In [1]: import numpy as np

In [2]: import numpy.linalg as la

In [3]: np.set_printoptions(precision=2, suppress=True, linewidth=200)

In [4]: tidy = lambda a: np.round(a, 2) + 0

In [5]: E = np.load("block0.npy")

In [6]: E
Out[6]: 
array([[ 1.1 ,  1.28, -1.2 ,  1.  , -1.3 , -0.2 ,  0.  ,  0.  , -0.4 , -0.5 ],
       [ 2.3 ,  1.33, -1.1 ,  1.1 , -1.4 ,  0.1 , -0.1 , -0.7 , -1.9 , -1.1 ],
       [ 0.1 ,  0.86, -0.2 , -0.3 , -1.1 ,  0.7 , -0.3 ,  0.  ,  0.6 ,  1.1 ],
       [-1.3 , -0.55, -0.4 , -1.  ,  0.5 , -1.2 ,  0.4 , -1.9 , -0.4 , -0.9 ],
       [-0.3 ,  1.18,  1.1 , -0.6 , -1.  , -0.8 ,  0.  ,  0.2 ,  0.1 ,  0.3 ],
       [-0.3 ,  0.09,  1.7 , -0.3 , -0.2 ,  0.2 ,  0.1 , -1.8 ,  0.1 , -0.6 ],
       [ 0.1 , -0.39, -0.2 ,  0.8 ,  0.4 , -1.  ,  0.5 , -1.9 , -0.1 ,  1.9 ],
       [-0.3 , -1.33, -0.6 ,  0.4 ,  1.2 , -0.6 , -0.3 , -1.7 ,  1.3 ,  0.4 ],
       [ 0.9 , -1.44, -0.5 ,  1.8 ,  1.5 ,  2.1 , -0.8 ,  0.4 , -1.  ,  0.6 ],
       [-0.5 ,  0.75, -0.7 ,  0.3 , -0.7 ,  0.4 ,  0.8 , -0.1 , -2.1 ,  0.  ],
       [-1.1 , -1.42,  1.1 ,  0.2 ,  1.5 ,  2.  , -0.2 ,  0.  , -2.4 , -0.4 ],
       [ 0.6 ,  0.2 ,  0.7 , -0.2 , -0.1 ,  0.4 , -0.3 ,  2.2 , -0.4 ,  0.1 ],
       [ 1.2 ,  1.61,  0.7 ,  0.  , -1.6 ,  0.4 , -1.6 ,  0.9 , -0.5 ,  1.  ],
       [-0.7 ,  1.95,  0.1 ,  0.3 , -1.9 ,  1.7 , -0.3 ,  0.8 , -3.4 , -0.9 ],
       [ 0.2 ,  0.18, -0.6 , -0.9 , -0.2 , -0.4 , -0.4 ,  0.9 ,  0.8 ,  0.5 ],
       [ 1.3 , -1.05,  0.4 ,  0.3 ,  1.1 ,  0.1 , -0.6 ,  0.7 , -1.4 ,  0.6 ],
       [ 0.2 ,  0.82, -0.3 ,  0.7 , -0.7 , -0.7 , -0.4 ,  1.5 ,  0.2 ,  0.4 ],
       [ 1.1 , -0.75,  0.1 ,  0.2 ,  0.8 , -0.8 , -0.2 , -0.3 ,  0.4 ,  0.5 ],
       [ 0.6 ,  0.96,  0.  , -0.9 , -0.8 , -0.2 , -1.3 ,  2.1 , -0.6 , -0.6 ],
       [-0.5 ,  1.17,  1.7 , -0.4 , -1.1 ,  0.8 , -0.4 ,  0.9 , -1.5 ,  0.3 ],
       [ 0.6 , -0.29,  0.6 , -0.8 ,  0.4 ,  1.4 , -0.4 ,  1.1 , -2.3 ,  0.3 ],
       [ 0.6 , -0.14, -0.7 ,  1.3 ,  0.3 ,  2.  , -1.1 , -1.9 ,  1.4 ,  0.6 ],
       [-0.5 , -1.94, -0.3 ,  0.1 ,  1.8 , -2.2 ,  0.2 ,  0.6 ,  0.4 , -0.4 ],
       [ 1.2 ,  1.02,  2.7 ,  0.  , -1.  , -1.8 , -0.3 ,  0.9 , -0.4 ,  0.5 ],
       [-0.2 ,  0.3 ,  1.3 ,  0.3 , -0.4 ,  1.  ,  0.5 , -2.  ,  0.5 ,  1.3 ],
       [-0.3 ,  1.57,  0.4 ,  0.8 , -1.6 , -0.4 ,  0.3 , -1.2 ,  0.  , -0.9 ],
       [ 0.3 ,  1.75,  0.5 , -1.1 , -1.6 ,  0.4 ,  0.1 , -1.5 ,  0.8 , -0.6 ],
       [ 0.  ,  1.44, -1.8 , -0.9 , -1.3 , -0.4 ,  0.3 , -0.1 , -1.1 , -0.3 ],
       [ 1.5 , -0.06,  0.7 , -1.1 ,  0.  , -0.4 ,  0.4 , -0.5 , -0.1 ,  1.  ],
       [-0.4 , -0.67, -1.2 , -0.9 ,  0.6 , -0.2 , -0.9 ,  1.8 , -1.2 , -1.2 ],
       [ 0.6 , -1.3 ,  1.9 ,  0.6 ,  1.2 ,  0.  ,  1.1 , -1.  ,  0.4 ,  0.1 ],
       [-0.4 ,  0.36,  0.4 , -1.5 , -0.5 ,  0.4 ,  2.  , -0.5 , -0.2 , -0.5 ],
       [ 0.4 ,  0.12,  0.5 , -2.  , -0.2 , -1.8 , -0.7 , -0.6 , -1.1 ,  1.5 ],
       [ 0.  ,  0.17,  0.7 ,  0.5 ,  0.  , -0.7 ,  0.1 , -0.5 , -1.3 , -1.1 ],
       [ 0.4 , -0.13,  1.1 , -0.3 ,  0.2 ,  0.2 ,  0.5 , -0.9 ,  0.8 ,  0.6 ],
       [-1.5 ,  1.98,  1.1 ,  0.4 , -1.9 , -1.  , -0.1 ,  0.2 , -0.9 ,  0.8 ],
       [ 1.5 ,  1.23, -0.1 ,  1.2 , -1.3 , -0.8 , -1.  ,  0.4 ,  0.1 , -0.8 ],
       [-0.6 , -0.99,  0.7 , -0.1 ,  0.9 ,  0.8 ,  0.1 , -0.6 , -0.6 ,  0.3 ],
       [-1.3 , -1.93, -2.4 , -0.7 ,  1.8 ,  0.3 ,  0.6 ,  2.2 ,  0.2 ,  0.3 ],
       [ 1.  , -0.56,  1.1 , -2.1 ,  0.7 , -0.5 ,  0.5 , -0.2 ,  0.3 , -0.4 ],
       [ 0.1 ,  0.02, -0.5 , -1.3 , -0.2 , -1.1 ,  2.8 ,  0.3 , -0.7 ,  1.1 ],
       [-2.1 , -0.17, -0.2 ,  2.5 ,  0.1 , -1.  ,  0.5 ,  1.2 ,  1.3 ,  0.2 ],
       [-1.1 ,  0.37, -2.3 , -0.5 , -0.3 , -1.1 , -1.6 ,  1.9 ,  1.7 ,  0.  ],
       [-0.9 ,  2.18, -1.3 , -0.8 , -2.2 , -0.5 ,  2.4 ,  0.7 , -0.3 , -0.4 ],
       [ 1.  , -0.07, -0.3 , -1.1 ,  0.1 ,  1.2 , -0.8 , -0.7 , -1.7 ,  0.4 ],
       [-1.4 ,  0.95, -0.2 , -0.1 , -0.9 ,  0.4 ,  0.5 ,  1.3 , -0.3 , -0.6 ],
       [-0.7 , -0.13,  0.4 , -1.6 ,  0.4 , -1.1 , -0.9 ,  0.7 , -1.  ,  0.  ]])

In [7]: A2 = np.c_[E[:, :4] @ np.array([[1, 0, 2, 3], [1, -1, 1, 3], [2, -3, -1, -1], [-2, 2, -3, 1]]), np.array([-2, -1, -2, 0, -1, 0, 1, -2, -1, 2, -1, -2, -1, -1, 1, 2, 0, -1, -2, 1, 0, 1, -2, 1, -1, 1, -1, -1, -2, -1, 2, 0, 1, 2, -2, -1, 0, 0, 1, 1, 1, 0, 2, -1, -1, 1, -2])]

In [8]: print(tidy(A2))
[[ -2.02   4.32   1.68   9.34  -2.  ]
 [ -0.77   4.17   3.73  13.09  -1.  ]
 [  1.16  -0.86   2.16   2.78  -2.  ]
 [ -0.65  -0.25   0.25  -6.15   0.  ]
 [  4.28  -5.68   1.28   0.94  -1.  ]
 [  3.79  -5.79  -1.31  -2.63   0.  ]
 [ -2.29   2.59  -2.39   0.13   1.  ]
 [ -3.63   3.93  -2.53  -3.89  -2.  ]
 [ -5.14   6.54  -4.54   0.68  -1.  ]
 [ -1.75   1.95  -0.45   1.75   2.  ]
 [ -0.72  -1.48  -5.32  -8.46  -1.  ]
 [  2.6   -2.7    1.3    1.5   -2.  ]
 [  4.21  -3.71   3.31   7.73  -1.  ]
 [  0.85  -1.65  -0.45   3.95  -1.  ]
 [  0.98  -0.18   3.88   0.84   1.  ]
 [  0.45   0.45   0.25   0.65   2.  ]
 [ -0.98   1.48  -0.58   4.06   0.  ]
 [  0.15   0.85   0.75   1.15  -1.  ]
 [  3.36  -2.76   4.86   3.78  -2.  ]
 [  4.87  -7.07  -0.33  -0.09   1.  ]
 [  3.11  -3.11   2.71  -0.47   0.  ]
 [ -3.54   4.84  -2.14   3.38   1.  ]
 [ -3.24   3.04  -2.94  -6.92  -2.  ]
 [  7.62  -9.12   0.72   3.96   1.  ]
 [  2.1   -3.6   -2.3   -0.7   -1.  ]
 [  0.47  -1.17  -1.83   4.21   1.  ]
 [  5.25  -5.45   5.15   4.55  -1.  ]
 [ -0.36   2.16   5.94   5.22  -1.  ]
 [  5.04  -4.24   5.54   2.52  -2.  ]
 [ -1.67   2.47   2.43  -2.91  -1.  ]
 [  1.9   -3.2   -3.8   -3.4    2.  ]
 [  3.76  -4.56   3.66  -2.02   0.  ]
 [  5.52  -5.62   6.42  -0.94   1.  ]
 [  0.57  -1.27  -2.03   0.31   2.  ]
 [  3.07  -3.77   0.47  -0.59  -2.  ]
 [  1.88  -4.48  -3.32   0.74  -1.  ]
 [  0.13   1.47   0.73   9.49   0.  ]
 [  0.01  -1.31  -2.59  -5.57   0.  ]
 [ -6.63   7.73  -0.03  -7.99   1.  ]
 [  6.84  -6.94   6.64  -1.88   1.  ]
 [  1.72  -1.12   4.62  -0.44   1.  ]
 [ -7.67   5.77 -11.67  -4.11   0.  ]
 [ -4.33   5.53   1.97  -0.39   2.  ]
 [  0.28   0.12   4.08   4.34  -1.  ]
 [  2.53  -1.23   5.53   1.99  -1.  ]
 [ -0.65  -0.55  -1.35  -1.25   1.  ]
 [  3.17  -4.27   2.87  -4.49  -2.  ]]

In [9]: print(la.matrix_rank(np.c_[E, A2]))
11

In [10]: tidy(la.lstsq(E, A2[:, 0])[0])
Out[10]: array([ 1.,  1.,  2., -2.,  0.,  0.,  0.,  0.,  0.,  0.])

In [11]: tidy(la.norm(la.qr(E)[0].T @ A2, axis=0) ** 2 / ((A2 ** 2).sum(axis=0) + 1e-12))
Out[11]: array([1.  , 1.  , 1.  , 1.  , 0.07])
